>>> import numpy as np
>>> np.set_printoptions(suppress=True, linewidth=160)
>>> J = np.load("w.npy")
>>> print(J)
[[ 2 -2 -2 -1  0  2 -1  2  1]
 [-2  2  1 -1 -1 -1 -2 -2  1]
 [ 2 -2 -2 -1 -1  0  0 -1 -1]
 [-2 -1 -2  2  0  2 -1  1 -1]
 [-1  1  1  1  0  0  2 -2 -2]
 [ 1  2  2  2  0  1  2 -2  1]
 [ 2 -2 -2 -1 -1  0  0 -1 -1]]
>>> # row 6 repeats row 2
>>> print(np.linalg.lstsq(J[:-1].T, J[-1])[2])
6
>>> print(round(np.trace(np.linalg.pinv(J) @ J), 1))
6.0
>>> print(np.allclose(J[:-1].T @ np.linalg.lstsq(J[:-1].T, J[-1])[0], J[-1]))
True
>>> left, sigma, VT = np.linalg.svd(J)
>>> print(sigma.round(1) + 0)
[8.  5.1 4.6 4.  2.7 0.9 0. ]
>>> M2 = left[:, :6] @ np.diag(sigma[:6]) @ VT[:6]
>>> print(np.round(np.linalg.norm(J - M2, 2), 1), round(sigma[6], 1))
0.0 0.0
>>> print(np.linalg.matrix_rank(J, rtol=0.05))
6
>>> print(np.round(np.linalg.norm(J, axis=1), 1))
[4.8 4.6 4.  4.5 4.  4.8 4. ]
>>> print(np.linalg.norm(J, axis=1).argmax())
0
>>> print(J[0] @ J[4])
-15
>>> print(np.round(np.linalg.norm(J) ** 2 / np.linalg.norm(J, 2) ** 2, 1))
2.1
>>> print(round(np.linalg.norm(J[0] - J[4]), 1))
8.3
>>> print(np.round(np.linalg.norm(J, axis=0), 1))
[4.7 4.7 4.7 3.6 1.7 3.2 3.7 4.4 3.2]
>>> x0 = np.array([0, 0, 0, 1, 0, 2, 1, 1, 0])
>>> print(J @ np.eye(9)[6])
[-1. -2.  0. -1.  2.  2.  0.]
>>> print((J @ x0).argmax())
3
>>> print(np.einsum("ij,j->i", J, x0))
[ 4 -7 -2  6  1  4 -2]
>>> t3 = np.stack([J, 5 * J, J[::-1]])
>>> print(np.einsum("bij,cij->bc", t3, t3))
[[ 135  675   38]
 [ 675 3375  190]
 [  38  190  135]]
>>> print(np.linalg.matrix_rank(t3))
[6 6 6]
>>> print(np.linalg.matrix_rank(t3.reshape(3, -1)))
2
>>> print(t3.sum(axis=0))
[[ 14 -14 -14  -7  -1  12  -6  11   5]
 [-11  14   8  -4  -6  -5 -10 -14   7]
 [ 11 -11 -11  -5  -6   0   2  -8  -8]
 [-14  -7 -14  14   0  14  -7   7  -7]
 [ -4   4   4   5  -1   0  12 -13 -13]
 [  4  14  13  11  -1   5  10 -14   7]
 [ 14 -14 -14  -7  -6   2  -1  -4  -5]]
>>> data = np.load("arr.npy")
>>> print(data)
[[-3  0 -3  3  2  3  1]
 [ 1 -1  3 -3  3  3  3]
 [ 2  0  2  2  3 -3  1]
 [ 0  0 -3  1  3  2  0]
 [-3 -3  1  2  2  0  0]
 [ 3 -1  0  3  3  0 -2]
 [ 0  0 -3  1  3  2  0]
 [-1  0 -3 -3  0 -2  1]
 [-3  3  1 -1 -2 -3  3]
 [ 2 -3 -3 -2 -2 -1 -1]
 [-1  1 -2 -1  3  0  1]]
>>> # row 6 repeats row 3
>>> x0 = np.array([-2, 3, -4, -1, -3, 2, 1])
>>> target = data @ x0
>>> print(np.round(np.linalg.lstsq(data, target)[0], 1))
[-2.  3. -4. -1. -3.  2.  1.]
>>> print(target)
[ 16 -14 -28   6 -15 -23   6  14  15   4   6]
>>> rng = np.random.default_rng(517432)
>>> target = target + 0.3 * rng.normal(size=11)
>>> print(target.round(1))
[ 15.9 -14.3 -28.2   6.4 -15.5 -23.4   5.8  13.4  15.    3.7   6. ]
>>> beta, *_ = np.linalg.lstsq(data, target)
>>> print(beta.round())
[-2.  3. -4. -1. -3.  2.  1.]
>>> print(round(np.linalg.norm(target - data @ beta), 1))
0.7
>>> print([round(float(np.linalg.norm(np.linalg.solve(data.T @ data + lam * np.eye(7), data.T @ target))), 2) for lam in (0, 1, 10, 100)])
[6.71, 6.55, 5.54, 2.44]
>>> P = data @ np.linalg.solve(data.T @ data, data.T)
>>> print(np.round(np.diag(P), 1))
[0.8 1.  0.8 0.3 1.  0.4 0.3 0.5 0.7 0.8 0.5]
>>> print(np.round(P @ data[:, 6], 1) + 0)
[ 1.  3.  1.  0.  0. -2.  0.  1.  3. -1.  1.]
>>> print(np.round(np.linalg.eigvalsh(P), 1) + 0)
[0. 0. 0. 0. 1. 1. 1. 1. 1. 1. 1.]
>>> print(P.round(1) + 0)
[[ 0.8  0.   0.   0.2  0.1 -0.1  0.2 -0.1  0.1  0.  -0.1]
 [ 0.   1.   0.1  0.   0.  -0.1  0.  -0.1 -0.1  0.   0. ]
 [ 0.   0.1  0.8  0.   0.   0.3  0.   0.   0.2  0.1  0. ]
 [ 0.2  0.   0.   0.3 -0.1  0.1  0.3  0.1 -0.1  0.   0.2]
 [ 0.1  0.   0.  -0.1  1.   0.  -0.1  0.1 -0.1  0.   0. ]
 [-0.1 -0.1  0.3  0.1  0.   0.4  0.1 -0.1 -0.3  0.   0. ]
 [ 0.2  0.   0.   0.3 -0.1  0.1  0.3  0.1 -0.1  0.   0.2]
 [-0.1 -0.1  0.   0.1  0.1 -0.1  0.1  0.5  0.1  0.2  0.3]
 [ 0.1 -0.1  0.2 -0.1 -0.1 -0.3 -0.1  0.1  0.7 -0.1  0. ]
 [ 0.   0.   0.1  0.   0.   0.   0.   0.2 -0.1  0.8 -0.2]
 [-0.1  0.   0.   0.2  0.   0.   0.2  0.3  0.  -0.2  0.5]]
>>> left, sigma, VT = np.linalg.svd(P)
>>> V = VT[:(sigma > 1e-8).sum()]
>>> x0 = P[4] + 5 * P[10] + rng.integers(2) * np.eye(11)[9]
>>> print(x0.round(1) + 0)
[-0.5  0.1  0.   0.8  1.2  0.1  0.8  1.8  0.  -0.1  2.5]
>>> print(round(float(np.linalg.norm(x0 - V.T @ V @ x0)), 1))
0.4
>>> print(np.allclose(V.T @ V @ x0, x0))
False
>>> print(np.round(np.diag(V.T @ V), 1))
[0.8 1.  0.8 0.3 1.  0.4 0.3 0.5 0.7 0.8 0.5]
>>> m1 = np.load("x.npy")
>>> print(m1.round(1))
[[0.2 0.2 0.2 0.2 0.2]
 [0.  0.3 0.3 0.  0.3]
 [0.2 0.2 0.5 0.  0. ]
 [0.  0.  0.  1.  0. ]
 [0.  0.  0.5 0.  0.5]]
>>> x0 = np.array([3, 0, 7, 2, 8])
>>> print(m1 @ np.ones(5))
[1. 1. 1. 1. 1.]
>>> print(np.round(m1 @ x0, 1))
[4.  5.  4.2 2.  7.5]
>>> print(m1 @ (2 * x0))
[ 8.  10.   8.5  4.  15. ]
>>> print(np.round(m1 @ np.eye(5)[4], 1))
[0.2 0.3 0.  0.  0.5]
>>> print(np.linalg.norm(m1 @ x0) <= np.linalg.norm(m1, 2) * np.linalg.norm(x0) + 1e-9)
True
>>> print(np.sign((m1 @ x0).round(6)))
[1. 1. 1. 1. 1.]
>>> print(np.round(m1 * x0, 1))
[[0.6 0.  1.4 0.4 1.6]
 [0.  0.  2.3 0.  2.7]
 [0.8 0.  3.5 0.  0. ]
 [0.  0.  0.  2.  0. ]
 [0.  0.  3.5 0.  4. ]]
>>> Q, V = np.linalg.qr(m1[:, :3])[0], np.linalg.qr(m1[:, 3:])[0]
>>> sigma = np.linalg.svd(Q.T @ V, compute_uv=False)
>>> print((sigma > 0.9).sum())
0
>>> print(np.round(np.degrees(np.arccos(sigma.clip(0, 1))), 1))
[27.8 82.5]
>>> M2 = np.array([[0, -7], [4, -4]])
>>> C = np.kron(M2, m1)
>>> print(np.linalg.matrix_rank(C))
10
>>> print(round(float(np.linalg.norm(C, 2)), 1), np.round(np.linalg.norm(M2, 2) * np.linalg.norm(m1, 2), 1))
8.9 8.9
>>> print(C.shape)
(10, 10)
>>> z = rng.permutation(5)
>>> print(z)
[0 1 2 4 3]
>>> M2 = m1[z][:, z]
>>> print(M2.round(1))
[[0.2 0.2 0.2 0.2 0.2]
 [0.  0.3 0.3 0.3 0. ]
 [0.2 0.2 0.5 0.  0. ]
 [0.  0.  0.5 0.5 0. ]
 [0.  0.  0.  0.  1. ]]
>>> print(np.round(np.sort(np.abs(np.linalg.eigvals(M2))), 1))
[0.2 0.3 0.3 1.  1. ]
>>> print(round(np.linalg.det(M2), 1), round(np.linalg.det(m1[z]), 1))
0.0 -0.0
>>> print(np.allclose(M2, m1))
False
>>> f, r1 = m1[1], m1[0]
>>> print(f @ r1)
0.2
>>> print(round(float(f @ f), 1))
0.3
>>> pr = (f @ r1) / (f @ f) * f
>>> print((r1 - pr) @ f)
0.0
>>> F = np.load("run12.npy")
>>> print(F.round(1) + 0)
[[-4.8 -0.9  0.9  8.5  1.2 -1.5]
 [ 3.8  0.4 -0.4 -9.  -0.9  2.1]
 [-1.7  0.6 -0.5  9.4  0.3 -2.9]
 [ 5.8  1.5 -1.4 -7.7 -1.5  0.9]
 [ 8.1  3.6 -3.2  0.  -2.3 -2.6]
 [ 2.1  2.1 -1.8  8.5 -0.7 -3.8]
 [ 7.9  2.9 -2.6 -4.  -2.2 -1.1]
 [-0.7  1.  -0.8  9.4  0.  -3.2]
 [-8.  -3.6  3.2 -0.6  2.3  2.8]
 [ 3.2  2.5 -2.2  7.9 -1.  -3.9]
 [ 3.6  2.7 -2.3  7.6 -1.2 -3.9]
 [-0.6  1.1 -0.9  9.3  0.  -3.2]
 [ 6.8  3.6 -3.1  3.8 -2.  -3.6]
 [-2.3  0.3 -0.2  9.3  0.5 -2.7]
 [-0.4  1.1 -0.9  9.3  0.  -3.3]
 [ 7.6  2.6 -2.4 -5.1 -2.1 -0.6]
 [ 1.1 -0.8  0.7 -9.4 -0.2  3.1]
 [ 1.8 -0.5  0.4 -9.4 -0.3  2.9]
 [ 5.4  3.2 -2.8  5.9 -1.7 -3.9]
 [ 8.1  3.1 -2.8 -3.1 -2.3 -1.5]
 [-1.2  0.8 -0.6  9.4  0.2 -3. ]
 [ 1.6 -0.6  0.5 -9.4 -0.3  2.9]
 [-1.   0.9 -0.7  9.4  0.1 -3.1]
 [-7.8 -2.9  2.6  4.3  2.2  0.9]
 [-7.8 -2.8  2.5  4.4  2.2  0.9]
 [ 3.3  2.6 -2.2  7.8 -1.1 -3.9]
 [ 6.8  3.5 -3.1  3.8 -2.  -3.6]
 [-2.9  0.   0.   9.2  0.7 -2.4]
 [ 2.4  2.2 -1.9  8.4 -0.8 -3.8]]
>>> # null space of dimension 4
>>> print(np.linalg.cond(F) > 100)
True
>>> print([round(float(x), 1) for x in np.linalg.svd(F, compute_uv=False)[:3]])
[43.3, 32.1, 0.0]
>>> print(np.linalg.matrix_rank(F, rtol=0.1))
2
>>> rk = np.linalg.matrix_rank(F)
>>> print(rk)
2
>>> ns = np.linalg.svd(F)[2][rk:].T
>>> print(np.round(ns @ ns.T, 1) + 0)
[[ 0.3 -0.3  0.2  0.1  0.2  0.2]
 [-0.3  0.9  0.1 -0.1  0.1  0.1]
 [ 0.2  0.1  0.9  0.1 -0.1 -0.1]
 [ 0.1 -0.1  0.1  0.1  0.   0.3]
 [ 0.2  0.1 -0.1  0.   0.9 -0.1]
 [ 0.2  0.1 -0.1  0.3 -0.1  0.8]]
>>> print(ns.shape)
(6, 4)
>>> print([int(np.linalg.matrix_rank(np.delete(F, i, axis=0))) for i in range(29)])
[2, 2, 2, 2, 2, 2, 2, 2, 2, 2, 2, 2, 2, 2, 2, 2, 2, 2, 2, 2, 2, 2, 2, 2, 2, 2, 2, 2, 2]
>>> print([int(np.linalg.matrix_rank(F[:, :j + 1])) for j in range(6)])
[1, 2, 2, 2, 2, 2]
>>> print([int(np.linalg.matrix_rank(F[:i])) for i in range(1, len(F) + 1)])
[1, 2, 2, 2, 2, 2, 2, 2, 2, 2, 2, 2, 2, 2, 2, 2, 2, 2, 2, 2, 2, 2, 2, 2, 2, 2, 2, 2, 2]
>>> print(np.linalg.matrix_rank(F.T @ F), np.linalg.matrix_rank(F @ F.T))
2 2
>>> print(np.allclose(F @ ns, 0))
True
>>> def softmax(z):
...     e = np.exp(z - z.max(axis=-1, keepdims=True))
...     return e / e.sum(axis=-1, keepdims=True)
... 
>>> print(np.round(softmax(F[24]), 1) + 0)
[0.  0.  0.1 0.8 0.1 0. ]
>>> print(np.round(softmax(F).sum(axis=1), 1))
[1. 1. 1. 1. 1. 1. 1. 1. 1. 1. 1. 1. 1. 1. 1. 1. 1. 1. 1. 1. 1. 1. 1. 1. 1. 1. 1. 1. 1.]
>>> S = F @ F.T / np.sqrt(6)
>>> print(softmax(S).round(6).argmax(axis=1))
[ 0  1  2  3  4  5  6  7  8  9 10 11 12 13 14 15 16 17 18 19 20 21 22 23 24 25 26 27 28]
>>> gram = np.cov(F, rowvar=False)
>>> print(np.argsort(-F.std(axis=0).round(6), kind="stable"))
[3 0 5 1 2 4]
>>> print(np.round(np.median(F, axis=0), 1))
[ 1.8  1.1 -0.9  5.9 -0.3 -2.7]
>>> print(gram.round(1))
[[ 23.    8.5  -7.6 -12.2  -6.4  -2.9]
 [  8.5   4.   -3.5   1.6  -2.5  -3.3]
 [ -7.6  -3.5   3.1  -1.1   2.2   2.8]
 [-12.2   1.6  -1.1  49.4   2.7 -14.1]
 [ -6.4  -2.5   2.2   2.7   1.8   1.1]
 [ -2.9  -3.3   2.8 -14.1   1.1   6.1]]
>>> M2 = np.array([[-2, 0], [3, -2], [-3, 2]])
>>> K = np.tile(M2, (2, 3))
>>> print(K)
[[-2  0 -2  0 -2  0]
 [ 3 -2  3 -2  3 -2]
 [-3  2 -3  2 -3  2]
 [-2  0 -2  0 -2  0]
 [ 3 -2  3 -2  3 -2]
 [-3  2 -3  2 -3  2]]
>>> # rows 0 and 3 are equal
>>> left, sigma, VT = np.linalg.svd(K)
>>> V = VT[:(sigma > 1e-8).sum()]
>>> x0 = K[2] + -2 * K[5] + rng.integers(2) * np.eye(6)[5]
>>> print(x0)
[ 3. -2.  3. -2.  3. -2.]
>>> print(np.linalg.matrix_rank(np.vstack([K, x0])))
2
>>> x0 = np.array([0, -1, -1, 2, 1, -3])
>>> a = np.maximum(K @ x0, 0)
>>> print(K * (a > 1e-9)[:, None])
[[ 0  0  0  0  0  0]
 [ 3 -2  3 -2  3 -2]
 [ 0  0  0  0  0  0]
 [ 0  0  0  0  0  0]
 [ 3 -2  3 -2  3 -2]
 [ 0  0  0  0  0  0]]
>>> print(np.round(np.tanh(K @ x0), 1))
[ 0.  1. -1.  0.  1. -1.]
>>> print(a)
[0 4 0 0 4 0]
>>> f = np.array([4, 1, 4])
>>> print(np.array([np.convolve(row, f, "same") for row in K]))
[[ -2 -16  -2 -16  -2  -8]
 [ -5  22 -13  22 -13  10]
 [  5 -22  13 -22  13 -10]
 [ -2 -16  -2 -16  -2  -8]
 [ -5  22 -13  22 -13  10]
 [  5 -22  13 -22  13 -10]]
>>> t = np.radians(30)
>>> r_ = np.eye(6)
>>> r_[0, 0] = r_[3, 3] = np.cos(t)
>>> r_[0, 3], r_[3, 0] = -np.sin(t), np.sin(t)
>>> print(r_.round(1))
[[ 0.9  0.   0.  -0.5  0.   0. ]
 [ 0.   1.   0.   0.   0.   0. ]
 [ 0.   0.   1.   0.   0.   0. ]
 [ 0.5  0.   0.   0.9  0.   0. ]
 [ 0.   0.   0.   0.   1.   0. ]
 [ 0.   0.   0.   0.   0.   1. ]]
>>> M2 = K @ r_.T
>>> print(round(np.linalg.det(r_), 1), round(np.trace(r_), 1))
1.0 5.7
>>> print(np.allclose(K @ K.T, M2 @ M2.T))
True
>>> print(np.round(np.linalg.svd(K, compute_uv=False), 1) + 0, np.round(np.linalg.svd(M2, compute_uv=False), 1) + 0)
[13.2  2.6  0.   0.   0.   0. ] [13.2  2.6  0.   0.   0.   0. ]
>>> print(np.round(np.abs(M2 - K).max(axis=0), 1))
[0.6 0.  0.  1.8 0.  0. ]
>>> print(np.allclose(np.linalg.norm(K, axis=1), np.linalg.norm(M2, axis=1)))
True
>>> print(M2.round(1))
[[-1.7  0.  -2.  -1.  -2.   0. ]
 [ 3.6 -2.   3.  -0.2  3.  -2. ]
 [-3.6  2.  -3.   0.2 -3.   2. ]
 [-1.7  0.  -2.  -1.  -2.   0. ]
 [ 3.6 -2.   3.  -0.2  3.  -2. ]
 [-3.6  2.  -3.   0.2 -3.   2. ]]
